% ipython --no-banner

In [1]: import numpy as np

In [2]: import numpy.linalg as la

In [3]: np.set_printoptions(suppress=True, linewidth=140)

In [4]: F = np.load("sample9.npy")

In [5]: F
Out[5]: 
array([[ 1, -1,  1, -1,  1, -1,  1, -1],
       [ 1,  1,  1,  1, -1, -1, -1, -1],
       [ 1, -1, -1,  1, -1,  1,  1, -1]])

In [6]: C2 = F.T @ F

In [7]: np.allclose(C2, C2.T)
Out[7]: True

In [8]: np.round(la.eigvalsh(C2)[::-1], 2) + 0
Out[8]: array([8., 8., 8., 0., 0., 0., 0., 0.])

In [9]: np.round(la.svd(F, compute_uv=False) ** 2, 2)
Out[9]: array([8., 8., 8.])

In [10]: (F @ F.T).shape
Out[10]: (3, 3)

In [11]: np.diff(F, axis=0)
Out[11]: 
array([[ 0,  2,  0,  2, -2,  0, -2,  0],
       [ 0, -2, -2,  0,  0,  2,  2,  0]])

In [12]: la.matrix_rank(F)
Out[12]: np.int64(3)

In [13]: np.round(F.mean(axis=0), 2)
Out[13]: array([ 1.  , -0.33,  0.33,  0.33, -0.33, -0.33,  0.33, -1.  ])

In [14]: np.count_nonzero(F)
Out[14]: np.int64(24)

In [15]: J = np.load("mat.npy")

In [16]: J
Out[16]: 
array([[ 0,  1,  1],
       [-1,  0, -1],
       [-1,  1,  0]])

In [17]: np.allclose(J[:-1].T @ la.lstsq(J[:-1].T, J[-1])[0], J[-1])
Out[17]: True

In [18]: la.lstsq(J[:-1].T, J[-1])[2]
Out[18]: np.int32(2)

In [19]: np.abs(np.diag(la.qr(J)[1])) > 1e-9
Out[19]: array([ True,  True, False])

In [20]: A2 = np.array([[2, -2, 0], [-1, -1, 0], [-1, 3, -3]])

In [21]: np.vstack([J, A2.T]).shape
Out[21]: (6, 3)

In [22]: J @ A2
Out[22]: 
array([[-2,  2, -3],
       [-1, -1,  3],
       [-3,  1,  0]])

In [23]: rng = np.random.default_rng(11)

In [24]: A2 = J + rng.integers(-2, 3, (3, 2)) @ rng.integers(-2, 3, (2, 3))

In [25]: A2
Out[25]: 
array([[ 2,  5, -3],
       [ 0, -2, -1],
       [-3,  1,  2]])

In [26]: la.matrix_rank(A2 - J, tol=1e-8)
Out[26]: np.int64(2)

In [27]: x0 = np.array([-8, 9, 5])

In [28]: np.sign((J @ x0).round(6))
Out[28]: array([1, 1, 1])

In [29]: J @ (2 * x0)
Out[29]: array([28,  6, 34])

In [30]: U, sigma, Vt = la.svd(J)

In [31]: sigma.round(2) + 0
Out[31]: array([1.73, 1.73, 0.  ])

In [32]: np.argmax(sigma[:-1] / (sigma[1:] + 1e-6)) + 1
Out[32]: np.int64(2)

In [33]: A2 = U[:, :2] @ np.diag(sigma[:2]) @ Vt[:2]

In [34]: round(float(la.norm(J - A2) / la.norm(J)), 2)
Out[34]: 0.0

In [35]: np.round(np.abs(J - A2).max(), 2)
Out[35]: np.float64(0.0)

In [36]: A2.round(2) + 0
Out[36]: 
array([[ 0.,  1.,  1.],
       [-1.,  0., -1.],
       [-1.,  1.,  0.]])

In [37]: X = np.load("dump.npy")

In [38]: X
Out[38]: 
array([[  3.34,  -2.96,   1.27],
       [  3.06,  -2.76, -12.97],
       [ -0.31,   0.77, -12.56],
       [  3.14,  -1.42,   3.65],
       [  0.73,   1.05, -13.45],
       [  1.5 ,  -1.2 , -13.73],
       [  3.67,  -1.87,   1.03],
       [  1.69,  -6.61,  -2.72],
       [  2.19,  -5.09,  -3.54],
       [  1.39,  -0.5 , -12.68],
       [  1.35,  -0.21, -11.7 ],
       [  4.97,  -2.32,   0.18],
       [  2.73,  -1.95,   1.4 ],
       [  2.17,  -6.41,  -4.43],
       [  1.39,  -0.01, -13.58],
       [  0.57,  -1.46, -13.06]])

In [39]: x0 = np.array([-1, 3, 0])

In [40]: rhs = X @ x0

In [41]: np.round(la.lstsq(X, rhs)[0], 2) + 0
Out[41]: array([-1.,  3.,  0.])

In [42]: np.round(la.solve(X.T @ X, X.T @ rhs), 2) + 0
Out[42]: array([-1.,  3.,  0.])

In [43]: rhs = rhs + 0.1 * rng.normal(size=16)

In [44]: rhs.round(2)
Out[44]: array([-12.16, -11.35,   2.69,  -7.58,   2.58,  -5.11,  -9.21, -21.53, -17.5 ,  -2.84,  -1.9 , -11.95,  -8.6 , -21.33,  -1.51,  -5.1 ])

In [45]: coef, *_ = la.lstsq(X, rhs)

In [46]: round(la.norm(rhs - X @ coef), 2)
Out[46]: np.float64(0.34)

In [47]: np.round(X.T @ (rhs - X @ coef), 2) + 0
Out[47]: array([0., 0., 0.])

In [48]: np.round(la.norm(X, 2), 2)
Out[48]: np.float64(37.78)

In [49]: round(float(la.norm(X, "nuc")), 2)
Out[49]: 57.24

In [50]: mat = np.load("case9.npy")

In [51]: mat
Out[51]: 
array([[-5, -5,  0, -4,  5],
       [-1, -2,  3, -1,  1],
       [-5,  0, -5,  2,  5],
       [-4, -4,  0,  4,  4]])

In [52]: np.round(la.norm(F, axis=0), 2)
Out[52]: array([1.73, 1.73, 1.73, 1.73, 1.73, 1.73, 1.73, 1.73])

In [53]: round(la.norm(F[0], 1), 2), round(float(la.norm(F[0], np.inf)), 2)
Out[53]: (np.float64(8.0), 1.0)

In [54]: np.round(la.norm(F, axis=1), 2)
Out[54]: array([2.83, 2.83, 2.83])

In [55]: np.round(la.norm(F, 2), 2)
Out[55]: np.float64(2.83)

In [56]: np.round(la.norm(F, "nuc"), 2)
Out[56]: np.float64(8.49)

In [57]: f, g = mat[2], mat[3]

In [58]: f @ g
Out[58]: np.int64(48)

In [59]: p = (f @ g) / (f @ f) * f

In [60]: la.matrix_rank(np.outer(f, g))
Out[60]: np.int64(1)

In [61]: np.round(la.norm(f + g) ** 2 + la.norm(f - g) ** 2, 2)
Out[61]: np.float64(286.0)

In [62]: np.round((g - p) @ f, 2)
Out[62]: np.float64(-0.0)

In [63]: arr = np.load("test12.npy")

In [64]: arr.round(2) + 0
Out[64]: 
array([[ 0.38, -0.3 , -0.38,  0.03],
       [-0.3 ,  0.24,  0.3 , -0.02],
       [-0.38,  0.3 ,  0.38, -0.03],
       [ 0.03, -0.02, -0.03,  0.  ]])

In [65]: U, sigma, Vt = la.svd(arr, full_matrices=False)

In [66]: np.round(sigma / sigma[0], 2) + 0
Out[66]: array([1., 0., 0., 0.])

In [67]: np.round(U.T @ U, 2) + 0
Out[67]: 
array([[1., 0., 0., 0.],
       [0., 1., 0., 0.],
       [0., 0., 1., 0.],
       [0., 0., 0., 1.]])

In [68]: (sigma > 1e-8).sum()
Out[68]: np.int64(1)

In [69]: np.cumsum(sigma ** 2) / np.sum(sigma ** 2)
Out[69]: array([1., 1., 1., 1.])

In [70]: np.sqrt((sigma ** 2).sum()), round(la.norm(arr), 2)
Out[70]: (np.float64(1.0), np.float64(1.0))

In [71]: U.shape, sigma.shape, Vt.shape
Out[71]: ((4, 4), (4,), (4, 4))

In [72]: sigma.round(2) + 0
Out[72]: array([1., 0., 0., 0.])

In [73]: np.round(np.abs(Vt[0]), 2)
Out[73]: array([0.62, 0.49, 0.62, 0.04])

In [74]: np.allclose(arr[:-1].T @ la.lstsq(arr[:-1].T, arr[-1])[0], arr[-1])
Out[74]: True

In [75]: np.unique(arr.round(6), axis=0).shape
Out[75]: (4, 4)

In [76]: x0 = np.array([-4, 8, 5, -1])

In [77]: np.round(arr @ arr @ x0, 2)
Out[77]: array([-5.86,  4.6 ,  5.86, -0.42])

In [78]: np.round(la.eigvalsh(2 * arr - np.eye(4)), 2)
Out[78]: array([-1., -1., -1.,  1.])

In [79]: np.trace(arr)
Out[79]: np.float64(1.0)

In [80]: round(float((x0 - arr @ x0) @ (arr @ x0)), 2)
Out[80]: 0.0

In [81]: np.round(arr @ x0, 2)
Out[81]: array([-5.86,  4.6 ,  5.86, -0.42])

In [82]: evals, evecs = la.eigh(arr)

In [83]: evals.sum(), np.trace(arr)
Out[83]: (np.float64(1.0), np.float64(1.0))

In [84]: np.round(la.svd(arr, compute_uv=False), 2) + 0
Out[84]: array([1., 0., 0., 0.])

In [85]: np.round(la.eigvalsh(arr @ arr), 2) + 0
Out[85]: array([0., 0., 0., 1.])

In [86]: np.round(la.eigvalsh(arr + 5 * np.eye(4)), 2)
Out[86]: array([5., 5., 5., 6.])

In [87]: U, sigma, Vt = la.svd(arr)

In [88]: evecs = Vt[:(sigma > 1e-8).sum()]

In [89]: x0 = arr[1] + 3 * arr[2] + rng.integers(2) * np.eye(4)[0]

In [90]: x0.round(2)
Out[90]: array([-1.44,  1.13,  1.44, -0.1 ])

In [91]: np.round(np.diag(evecs.T @ evecs), 2) + 0
Out[91]: array([0.38, 0.24, 0.38, 0.  ])

In [92]: np.allclose(evecs.T @ evecs @ x0, x0)
Out[92]: True

In [93]: round(float(la.norm(x0 - evecs.T @ evecs @ x0)), 2)
Out[93]: 0.0

In [94]: la.matrix_rank(np.vstack([arr, x0]))
Out[94]: np.int64(1)

In [95]: W0 = np.array([[4, 2, 1, -4], [0, -2, -8, -3], [0, 0, 1, 0], [0, 0, 0, -6]])

In [96]: U, sigma, Vt = la.svd(W0)

In [97]: np.argmax(sigma[:-1] / (sigma[1:] + 1e-6)) + 1
Out[97]: np.int64(3)

In [98]: sigma.round(2)
Out[98]: array([9.28, 7.4 , 3.16, 0.22])

In [99]: A2 = U[:, :3] @ np.diag(sigma[:3]) @ Vt[:3]

In [100]: A2.round(2) + 0
Out[100]: 
array([[ 4.  ,  2.  ,  1.  , -4.  ],
       [-0.01, -1.98, -8.01, -3.  ],
       [-0.09,  0.2 ,  0.95,  0.  ],
       [ 0.01, -0.01,  0.  , -6.  ]])

In [101]: A = np.array([[0.0, 0.0, 2.0], [0.0, 0.0, 3.0], [2.0, 3.0, 0.0]])

In [102]: A
Out[102]: 
array([[0., 0., 2.],
       [0., 0., 3.],
       [2., 3., 0.]])

In [103]: labels = rng.permutation(3)

In [104]: labels
Out[104]: array([2, 1, 0])

In [105]: A2 = A[labels][:, labels]

In [106]: np.diag(A2)
Out[106]: array([0., 0., 0.])

In [107]: np.trace(A2)
Out[107]: np.float64(0.0)

In [108]: np.allclose(A2, A)
Out[108]: False

In [109]: np.round(np.sort(np.abs(la.eigvals(A2))), 2)
Out[109]: array([0.  , 3.61, 3.61])
